% ipython --no-banner

In [1]: import numpy as np

In [2]: import numpy.linalg as la

In [3]: np.set_printoptions(precision=2, suppress=True, linewidth=100)

In [4]: arr = np.array([[4.0, 1.0, 1.0, 1.0],
   ...:     [1.0, 4.0, 1.0, 1.0],
   ...:     [1.0, 1.0, 4.0, 1.0],
   ...:     [1.0, 1.0, 1.0, 4.0]])

In [5]: np.allclose(arr @ arr.T, arr.T @ arr)
Out[5]: True

In [6]: np.sort(np.abs(la.eigvals(arr)))
Out[6]: array([3., 3., 3., 7.])

In [7]: vals, evecs = la.eigh(arr)

In [8]: (vals > 1e-8).sum(), (vals < -1e-8).sum()
Out[8]: (np.int64(4), np.int64(0))

In [9]: round(float(vals.sum()), 2), np.trace(arr)
Out[9]: (16.0, np.float64(16.0))

In [10]: np.round(evecs.T @ arr @ evecs, 2) + 0
Out[10]: 
array([[3., 0., 0., 0.],
       [0., 3., 0., 0.],
       [0., 0., 3., 0.],
       [0., 0., 0., 7.]])

In [11]: la.svd(arr, compute_uv=False)
Out[11]: array([7., 3., 3., 3.])

In [12]: rng = np.random.default_rng(724920)

In [13]: z = rng.permutation(4)

In [14]: z
Out[14]: array([1, 0, 3, 2])

In [15]: Y = arr[z][:, z]

In [16]: np.trace(Y)
Out[16]: np.float64(16.0)

In [17]: np.allclose(Y, arr)
Out[17]: True

In [18]: F = np.load("m.npy")

In [19]: F
Out[19]: 
array([[ 1,  1,  1,  1, -1, -1, -1, -1],
       [ 1, -1,  1, -1, -1,  1, -1,  1],
       [ 1,  1, -1, -1,  1,  1, -1, -1],
       [ 1, -1, -1,  1,  1, -1, -1,  1],
       [ 1,  1, -1, -1, -1, -1,  1,  1],
       [ 1, -1, -1,  1, -1,  1,  1, -1],
       [ 1,  1,  1,  1,  1,  1,  1,  1],
       [ 1, -1,  1, -1,  1, -1,  1, -1]])

In [20]: la.svd(F, compute_uv=False)
Out[20]: array([2.83, 2.83, 2.83, 2.83, 2.83, 2.83, 2.83, 2.83])

In [21]: Y = arr + rng.integers(-2, 3, (4, 1)) @ rng.integers(-2, 3, (1, 4))

In [22]: Y
Out[22]: 
array([[ 6.,  2.,  0.,  2.],
       [ 5.,  6., -1.,  3.],
       [ 3.,  2.,  3.,  2.],
       [ 1.,  1.,  1.,  4.]])

In [23]: la.matrix_rank(Y - arr, tol=1e-8)
Out[23]: np.int64(1)

In [24]: M = np.array([[4, 2, 3, 4, 3, 4, 6, 6],
    ...:     [8, 6, 7, 8, 7, 8, 10, 10],
    ...:     [9, 7, 8, 9, 8, 9, 11, 11]])

In [25]: la.matrix_rank(M, rtol=0.1)
Out[25]: np.int64(1)

In [26]: la.cond(M) > 100
Out[26]: np.True_

In [27]: rank = la.matrix_rank(M)

In [28]: rank
Out[28]: np.int64(2)

In [29]: null = la.svd(M)[2][rank:].T

In [30]: null.shape
Out[30]: (8, 6)

In [31]: np.round(M @ null, 2) + 0
Out[31]: 
array([[0., 0., 0., 0., 0., 0.],
       [0., 0., 0., 0., 0., 0.],
       [0., 0., 0., 0., 0., 0.]])

In [32]: Uu, sig, VT = la.svd(M)

In [33]: np.argmax(sig[:-1] / (sig[1:] + 1e-6)) + 1
Out[33]: np.int64(2)

In [34]: Y = Uu[:, :2] @ np.diag(sig[:2]) @ VT[:2]

In [35]: round(float(np.abs(M - Y).max()), 2)
Out[35]: 0.0

In [36]: Y = M / np.sqrt((M ** 2).mean(axis=1, keepdims=True))

In [37]: la.matrix_rank(M - M.mean(axis=1, keepdims=True))
Out[37]: np.int64(1)

In [38]: E = np.load("layer15.npy")

In [39]: E
Out[39]: 
array([[1.  , 0.7 , 0.49, 0.34],
       [0.7 , 1.  , 0.7 , 0.49],
       [0.49, 0.7 , 1.  , 0.7 ],
       [0.34, 0.49, 0.7 , 1.  ]])

In [40]: x0 = np.array([0, 5, 0, 1])

In [41]: h = np.maximum(E @ x0, 0)

In [42]: E * (h > 1e-9)[:, None]
Out[42]: 
array([[1.  , 0.7 , 0.49, 0.34],
       [0.7 , 1.  , 0.7 , 0.49],
       [0.49, 0.7 , 1.  , 0.7 ],
       [0.34, 0.49, 0.7 , 1.  ]])

In [43]: E.T @ h
Out[43]: array([10.91, 12.81, 12.34, 10.39])

In [44]: (E + E.T) / 2
Out[44]: 
array([[1.  , 0.7 , 0.49, 0.34],
       [0.7 , 1.  , 0.7 , 0.49],
       [0.49, 0.7 , 1.  , 0.7 ],
       [0.34, 0.49, 0.7 , 1.  ]])

In [45]: np.allclose(E @ E.T, E.T @ E)
Out[45]: True

In [46]: la.matrix_power(E, 3)
Out[46]: 
array([[4.48, 5.07, 4.91, 4.12],
       [5.07, 5.85, 5.77, 4.91],
       [4.91, 5.77, 5.85, 5.07],
       [4.12, 4.91, 5.07, 4.48]])

In [47]: np.sort(np.abs(la.eigvals(E)))
Out[47]: array([0.2 , 0.32, 0.76, 2.72])

In [48]: np.trace(E)
Out[48]: np.float64(4.0)

In [49]: (E - E.T) / 2
Out[49]: 
array([[0., 0., 0., 0.],
       [0., 0., 0., 0.],
       [0., 0., 0., 0.],
       [0., 0., 0., 0.]])

In [50]: np.round(la.det(E), 2)
Out[50]: np.float64(0.13)

In [51]: E @ E
Out[51]: 
array([[1.85, 1.91, 1.71, 1.37],
       [1.91, 2.22, 2.09, 1.71],
       [1.71, 2.09, 2.22, 1.91],
       [1.37, 1.71, 1.91, 1.85]])

In [52]: np.allclose(E, E.T)
Out[52]: True

In [53]: r0 = np.array([3, 7, 0, 7])

In [54]: Y = E + np.outer(r0, np.eye(4)[0])

In [55]: la.matrix_rank(Y - E)
Out[55]: np.int64(1)

In [56]: la.matrix_rank(la.inv(Y) - la.inv(E), tol=1e-8)
Out[56]: np.int64(1)

In [57]: Y = E + rng.integers(-2, 3, (4, 1)) @ rng.integers(-2, 3, (1, 4))

In [58]: Y
Out[58]: 
array([[ 5.  , -1.3 ,  2.49, -3.66],
       [-3.3 ,  3.  , -1.3 ,  4.49],
       [-1.51,  1.7 ,  0.  ,  2.7 ],
       [ 2.34, -0.51,  1.7 , -1.  ]])

In [59]: np.round(la.svd(Y - E, compute_uv=False), 2) + 0
Out[59]: array([10.,  0.,  0.,  0.])

In [60]: np.abs(Y - E).sum(axis=1)
Out[60]: array([12., 12.,  6.,  6.])

In [61]: O = E.astype(float).copy()

In [62]: for j in range(4):
    ...:     O[:, j] -= O[:, :j] @ (O[:, :j].T @ O[:, j])
    ...:     O[:, j] /= la.norm(O[:, j])
    ...: 

In [63]: np.round(O.T @ E, 2) + 0
Out[63]: 
array([[1.36, 1.41, 1.26, 1.01],
       [0.  , 0.49, 0.65, 0.6 ],
       [0.  , 0.  , 0.47, 0.55],
       [0.  , 0.  , 0.  , 0.42]])

In [64]: m1 = np.loadtxt("x.csv", delimiter=",")

In [65]: m1
Out[65]: 
array([[ 2.,  3., -2.,  1., -2.,  0.,  0., -2.,  1.],
       [ 3.,  5., -4.,  1., -3.,  0.,  2., -3.,  3.],
       [-2., -4.,  4.,  0.,  2.,  0., -4.,  2., -4.],
       [ 1.,  1.,  0.,  1., -1.,  0., -2., -1., -1.],
       [-2., -3.,  2., -1.,  2.,  0.,  0.,  2., -1.],
       [ 0.,  0.,  0.,  0.,  0.,  0.,  0.,  0.,  0.],
       [ 0.,  2., -4., -2.,  0.,  0.,  8.,  0.,  6.],
       [-2., -3.,  2., -1.,  2.,  0.,  0.,  2., -1.],
       [ 1.,  3., -4., -1., -1.,  0.,  6., -1.,  5.]])

In [66]: la.matrix_rank(m1, rtol=0.1)
Out[66]: np.int64(2)

In [67]: Uu, sig, VT = la.svd(m1)

In [68]: evecs = VT[:(sig > 1e-8).sum()]

In [69]: x0 = m1[0] + -2 * m1[6] + rng.integers(2) * np.eye(9)[2]

In [70]: x0
Out[70]: array([  2.,  -1.,   7.,   5.,  -2.,   0., -16.,  -2., -11.])

In [71]: np.round(la.norm(x0 - evecs.T @ evecs @ x0), 2)
Out[71]: np.float64(0.89)

In [72]: np.round(evecs.T @ evecs, 2) + 0
Out[72]: 
array([[ 0.16,  0.22, -0.12,  0.11, -0.16,  0.  , -0.1 , -0.16,  0.01],
       [ 0.22,  0.33, -0.22,  0.11, -0.22,  0.  ,  0.  , -0.22,  0.11],
       [-0.12, -0.22,  0.21, -0.01,  0.12,  0.  , -0.19,  0.12, -0.2 ],
       [ 0.11,  0.11, -0.01,  0.1 , -0.11,  0.  , -0.19, -0.11, -0.09],
       [-0.16, -0.22,  0.12, -0.11,  0.16,  0.  ,  0.1 ,  0.16, -0.01],
       [ 0.  ,  0.  ,  0.  ,  0.  ,  0.  ,  0.  ,  0.  ,  0.  ,  0.  ],
       [-0.1 ,  0.  , -0.19, -0.19,  0.1 ,  0.  ,  0.57,  0.1 ,  0.38],
       [-0.16, -0.22,  0.12, -0.11,  0.16,  0.  ,  0.1 ,  0.16, -0.01],
       [ 0.01,  0.11, -0.2 , -0.09, -0.01,  0.  ,  0.38, -0.01,  0.29]])

In [73]: np.allclose(evecs.T @ evecs @ x0, x0)
Out[73]: False

In [74]: rank = la.matrix_rank(m1)

In [75]: rank
Out[75]: np.int64(2)

In [76]: null = la.svd(m1)[2][rank:].T

In [77]: np.round(null @ null.T, 2) + 0
Out[77]: 
array([[ 0.84, -0.22,  0.12, -0.11,  0.16,  0.  ,  0.1 ,  0.16, -0.01],
       [-0.22,  0.67,  0.22, -0.11,  0.22,  0.  ,  0.  ,  0.22, -0.11],
       [ 0.12,  0.22,  0.79,  0.01, -0.12,  0.  ,  0.19, -0.12,  0.2 ],
       [-0.11, -0.11,  0.01,  0.9 ,  0.11,  0.  ,  0.19,  0.11,  0.09],
       [ 0.16,  0.22, -0.12,  0.11,  0.84,  0.  , -0.1 , -0.16,  0.01],
       [ 0.  ,  0.  ,  0.  ,  0.  ,  0.  ,  1.  ,  0.  ,  0.  ,  0.  ],
       [ 0.1 ,  0.  ,  0.19,  0.19, -0.1 ,  0.  ,  0.43, -0.1 , -0.38],
       [ 0.16,  0.22, -0.12,  0.11, -0.16,  0.  , -0.1 ,  0.84,  0.01],
       [-0.01, -0.11,  0.2 ,  0.09,  0.01,  0.  , -0.38,  0.01,  0.71]])

In [78]: [int(la.matrix_rank(m1[:i])) for i in range(1, len(m1) + 1)]
Out[78]: [1, 2, 2, 2, 2, 2, 2, 2, 2]

In [79]: la.matrix_rank(m1.T @ m1), la.matrix_rank(m1 @ m1.T)
Out[79]: (np.int64(2), np.int64(2))

In [80]: null.shape
Out[80]: (9, 7)

In [81]: data = np.loadtxt("run13.csv", delimiter=",")

In [82]: data
Out[82]: 
array([[ 40.09, -37.65, -60.22,  39.56,  40.99],
       [ 39.79, -40.79, -60.43,  41.58,  39.03],
       [ 40.67, -39.43, -59.04,  42.07,  40.01],
       [ 39.12, -40.63, -59.65,  39.86,  38.02],
       [ 38.64, -37.98, -59.72,  39.5 ,  40.87],
       [ 38.67, -40.14, -59.12,  41.76,  40.69],
       [ 38.73, -41.44, -60.95,  41.97,  38.5 ],
       [ 39.57, -37.5 , -60.25,  40.8 ,  40.24],
       [ 42.98, -42.9 , -60.55,  41.38,  41.34],
       [ 38.98, -39.83, -60.35,  40.63,  39.97],
       [ 39.3 , -40.31, -61.01,  39.99,  39.94],
       [ 38.47, -41.81, -59.93,  39.53,  38.58],
       [ 39.51, -39.92, -59.03,  41.82,  41.44],
       [ 39.23, -40.06, -60.23,  40.49,  40.93],
       [ 39.78, -40.13, -59.11,  39.38,  41.33],
       [ 40.27, -40.99, -60.3 ,  39.49,  39.25],
       [ 38.61, -40.84, -61.25,  39.64,  39.95],
       [ 41.2 , -40.76, -61.39,  40.51,  37.96]])

In [83]: Ac = (data - data.mean(axis=0)) / data.std(axis=0)

In [84]: Ac.std(axis=0)
Out[84]: array([1., 1., 1., 1., 1.])

In [85]: beta = la.lstsq(np.delete(Ac, 4, axis=1), Ac[:, 4])[0]

In [86]: np.abs(beta).argmax()
Out[86]: np.int64(2)

In [87]: round(1 - np.var(Ac[:, 4] - np.delete(Ac, 4, axis=1) @ beta), 2)
Out[87]: np.float64(0.32)

In [88]: Ac = data - data.mean(axis=0)

In [89]: Uu, sig, VT = la.svd(Ac, full_matrices=False)

In [90]: la.matrix_rank(Ac)
Out[90]: np.int64(5)

In [91]: np.abs(Uu[:, 0]).argmax()
Out[91]: np.int64(8)

In [92]: sig
Out[92]: array([6.49, 5.23, 3.88, 3.56, 2.41])

In [93]: np.abs(VT[0]).argmax()
Out[93]: np.int64(1)

In [94]: np.round(np.abs(VT[-1]), 2) + 0
Out[94]: array([0.25, 0.  , 0.87, 0.23, 0.36])

In [95]: sig ** 2 / (sig ** 2).sum()
Out[95]: array([0.41, 0.27, 0.15, 0.12, 0.06])

In [96]: round((sig ** 2).sum() ** 2 / (sig ** 4).sum(), 2)
Out[96]: np.float64(3.61)

In [97]: O, evecs = la.qr(data[:, :1])[0], la.qr(data[:, 1:])[0]

In [98]: sig = la.svd(O.T @ evecs, compute_uv=False)

In [99]: round(la.norm(O @ O.T - evecs @ evecs.T, 2), 2)
Out[99]: np.float64(1.0)

In [100]: (sig > 0.9).sum()
Out[100]: np.int64(1)

In [101]: np.degrees(np.arccos(sig.clip(0, 1)))
Out[101]: array([1.41])

In [102]: sig
Out[102]: array([1.])

In [103]: Ac = data - data.mean(axis=0)

In [104]: evecs = la.svd(Ac)[2][:1]

In [105]: Y = Ac - Ac @ evecs.T @ evecs

In [106]: np.cov(Ac @ evecs.T, rowvar=False)
Out[106]: array(2.48)

In [107]: (Ac @ evecs.T).std(axis=0)
Out[107]: array([1.53])

In [108]: Y.std(axis=0)
Out[108]: array([1.01, 0.48, 0.65, 0.93, 0.92])

In [109]: round(float(la.norm(Y) / la.norm(Ac)), 2)
Out[109]: 0.77

In [110]: X = np.load("data.npy")

In [111]: X
Out[111]: 
array([[-2,  0,  0,  0,  0,  0],
       [ 0,  2,  0,  0,  0,  0],
       [ 0, -2,  0,  0,  0,  0],
       [ 0,  0, -2,  0,  0,  0],
       [ 0,  0,  0,  2,  0,  0],
       [ 0,  0,  0, -2,  0,  0],
       [ 0,  0,  0,  0, -2,  0],
       [ 0,  0,  0,  0,  0,  2],
       [ 0,  0,  0,  0,  0, -2]])

In [112]: X.reshape(2, -1)
Out[112]: 
array([[-2,  0,  0,  0,  0,  0,  0,  2,  0,  0,  0,  0,  0, -2,  0,  0,  0,  0,  0,  0, -2,  0,
         0,  0,  0,  0,  0],
       [ 2,  0,  0,  0,  0,  0, -2,  0,  0,  0,  0,  0,  0, -2,  0,  0,  0,  0,  0,  0,  2,  0,
         0,  0,  0,  0, -2]])

In [113]: blk = X.reshape(9, 2, -1)

In [114]: blk.shape
Out[114]: (9, 2, 3)

In [115]: np.einsum("ihd,ihd->ih", blk, blk)
Out[115]: 
array([[4, 0],
       [4, 0],
       [4, 0],
       [4, 0],
       [0, 4],
       [0, 4],
       [0, 4],
       [0, 4],
       [0, 4]])

In [116]: np.einsum("ihd,jhd->hij", blk, blk).shape
Out[116]: (2, 9, 9)

In [117]: blk.transpose(1, 0, 2)
Out[117]: 
array([[[-2,  0,  0],
        [ 0,  2,  0],
        [ 0, -2,  0],
        [ 0,  0, -2],
        [ 0,  0,  0],
        [ 0,  0,  0],
        [ 0,  0,  0],
        [ 0,  0,  0],
        [ 0,  0,  0]],

       [[ 0,  0,  0],
        [ 0,  0,  0],
        [ 0,  0,  0],
        [ 0,  0,  0],
        [ 2,  0,  0],
        [-2,  0,  0],
        [ 0, -2,  0],
        [ 0,  0,  2],
        [ 0,  0, -2]]])

In [118]: C = np.array([[3, 1, -3, -2], [-1, 3, 2, -1], [1, 1, 2, 1]])

In [119]: W0 = rng.normal(size=(13, 3)) @ C + np.array([0, 2, 3, 3])

In [120]: W0
Out[120]: 
array([[-3.55,  6.71,  8.6 ,  2.63],
       [-4.26,  3.57,  9.71,  5.46],
       [-3.8 ,  4.67,  4.21,  0.87],
       [ 2.66,  2.53,  1.39,  2.23],
       [ 3.87,  7.59,  4.44,  1.14],
       [ 3.34, -1.74, -3.45,  2.02],
       [ 1.87,  0.12,  3.37,  5.15],
       [-8.4 ,  3.92,  8.34,  3.04],
       [ 1.2 ,  3.64,  3.58,  2.58],
       [-2.99, -3.39,  4.53,  7.09],
       [-2.08,  7.2 ,  9.79,  3.54],
       [-5.12,  2.11,  7.63,  4.76],
       [ 3.56,  1.63,  3.42,  4.58]])

In [121]: Ac = W0 - W0.mean(axis=0)

In [122]: Uu, sig, VT = la.svd(Ac, full_matrices=False)

In [123]: np.searchsorted(np.cumsum(sig ** 2) / (sig ** 2).sum(), 0.9) + 1
Out[123]: np.int64(2)

In [124]: la.matrix_rank(Ac)
Out[124]: np.int64(3)

In [125]: np.abs(VT[-1])
Out[125]: array([0.2 , 0.49, 0.49, 0.69])

In [126]: np.abs(Uu[:, 0]).argmax()
Out[126]: np.int64(5)

In [127]: np.abs(VT[0]).argmax()
Out[127]: np.int64(2)

In [128]: (np.sign(Uu[:, 0]) == np.sign(Uu[0, 0])).astype(int)
Out[128]: array([1, 1, 1, 0, 0, 0, 0, 1, 0, 0, 1, 1, 0])

In [129]: sig.round(2) + 0
Out[129]: array([18.41, 12.06,  6.93,  0.  ])

In [130]: np.round(Ac.mean(axis=0), 2) + 0
Out[130]: array([0., 0., 0., 0.])

In [131]: G = np.cov(W0, rowvar=False)

In [132]: np.median(W0, axis=0)
Out[132]: array([-2.08,  3.57,  4.44,  3.04])

In [133]: round(float(np.corrcoef(W0[:, 1], W0[:, 0])[0, 1]), 2)
Out[133]: -0.15

In [134]: np.polyfit(W0[:, 1], W0[:, 0], 1)
Out[134]: array([-0.18, -0.51])

In [135]: np.corrcoef(W0.T)
Out[135]: 
array([[ 1.  , -0.15, -0.72, -0.24],
       [-0.15,  1.  ,  0.56, -0.56],
       [-0.72,  0.56,  1.  ,  0.29],
       [-0.24, -0.56,  0.29,  1.  ]])

In [136]: np.argwhere(np.triu(np.abs(np.corrcoef(W0.T)) > 0.8, 1))
Out[136]: array([], shape=(0, 2), dtype=int64)

In [137]: np.argsort(-W0.std(axis=0).round(6), kind="stable")
Out[137]: array([0, 2, 1, 3])
